$ ipython --no-banner

In [1]: import numpy as np

In [2]: np.set_printoptions(precision=2, suppress=True, linewidth=160)

In [3]: X = np.load("mat.npy")

In [4]: X
Out[4]: 
array([[ 0,  0,  0,  0,  0,  0],
       [ 4,  0,  0,  0,  6,  4],
       [14,  0,  0,  0, 21, 14],
       [14,  0,  0,  0, 21, 14],
       [ 2,  0,  0,  0,  3,  2],
       [16,  0,  0,  0, 24, 16],
       [ 2,  0,  0,  0,  3,  2],
       [ 8,  0,  0,  0, 12,  8],
       [14,  0,  0,  0, 21, 14],
       [12,  0,  0,  0, 18, 12],
       [ 0,  0,  0,  0,  0,  0],
       [10,  0,  0,  0, 15, 10]])

In [5]: left, sigma, vt = np.linalg.svd(X)

In [6]: sigma.round(2) + 0
Out[6]: array([70.7,  0. ,  0. ,  0. ,  0. ,  0. ])

In [7]: np.argmax(sigma[:-1] / (sigma[1:] + 1e-6)) + 1
Out[7]: np.int64(1)

In [8]: other = left[:, :1] @ np.diag(sigma[:1]) @ vt[:1]

In [9]: np.linalg.matrix_rank(other)
Out[9]: np.int64(1)

In [10]: round(float(np.abs(X - other).max()), 2)
Out[10]: 0.0

In [11]: round(float(np.linalg.norm(X - other, 2)), 2), round(sigma[1], 2)
Out[11]: (0.0, np.float64(0.0))

In [12]: np.linalg.matrix_rank(X, rtol=0.05)
Out[12]: np.int64(1)

In [13]: np.linalg.cond(X) > 100
Out[13]: np.True_

In [14]: round(np.linalg.norm(X, 2) / np.linalg.norm(X), 2)
Out[14]: np.float64(1.0)

In [15]: np.linalg.matrix_rank(X, rtol=0.1)
Out[15]: np.int64(1)
